$ python3 -q
>>> import numpy as np
>>> import numpy.linalg as la
>>> np.set_printoptions(precision=1, suppress=True, linewidth=100, floatmode="fixed")
>>> def tidy(a):
...     return np.round(a, 1) + 0
... 
>>> A = np.loadtxt("data.csv", delimiter=",")
>>> A
array([[-0.1, -4.5, -4.6],
       [ 0.2, -5.1, -5.3],
       [ 0.6, -4.8, -5.2],
       [ 0.2, -5.2, -4.9],
       [-0.3, -4.8, -5.1],
       [-0.1, -5.2, -4.8],
       [-0.2, -5.6, -5.5],
       [-0.3, -4.8, -4.9],
       [ 0.3, -4.8, -5.2],
       [ 2.3,  2.2, -4.2],
       [ 1.5,  3.1, -3.5],
       [ 2.3,  1.9, -4.0],
       [ 2.5,  1.6, -4.0],
       [ 2.0,  2.6, -3.9],
       [ 1.9,  1.6, -3.2],
       [ 2.2,  2.0, -4.0],
       [ 1.6,  2.2, -3.7],
       [ 2.6,  1.8, -3.9],
       [-1.8, -4.1,  4.1],
       [-1.3, -3.9,  3.9],
       [-2.7, -4.0,  4.1],
       [-1.6, -4.1,  4.0],
       [-2.1, -3.9,  3.8],
       [-2.3, -3.5,  4.3],
       [-1.6, -4.0,  4.1],
       [-1.6, -3.9,  4.1],
       [-1.7, -4.2,  4.1]])
>>> dist = la.norm(A[:, None] - A[None], axis=-1)
>>> print(la.matrix_rank(dist ** 2))
5
>>> tidy(la.norm(A - A.mean(axis=0), axis=1))
array([3.7, 4.7, 4.4, 4.4, 4.3, 4.3, 5.1, 4.2, 4.4, 5.6, 5.9, 5.3, 5.2, 5.7, 4.6, 5.3, 5.2, 5.3,
       6.3, 5.9, 6.6, 6.1, 6.1, 6.5, 6.2, 6.2, 6.3])
>>> (dist + 1e9 * np.eye(27)).round(6).argmin(axis=1)
array([ 7,  8,  8,  5,  7,  3,  1,  4,  2, 15, 13, 15, 17,  9, 16, 11, 13, 12, 26, 25, 23, 24, 18,
       20, 25, 24, 18])
>>> print(tidy(dist[:5, :5]))
[[0.0 1.0 1.0 0.8 0.6]
 [1.0 0.0 0.5 0.4 0.6]
 [1.0 0.5 0.0 0.6 0.9]
 [0.8 0.4 0.6 0.0 0.7]
 [0.6 0.6 0.9 0.7 0.0]]
>>> dist.shape
(27, 27)
>>> dist[13].round(6).argsort(kind="stable")[:4]
array([13,  9, 16, 15])
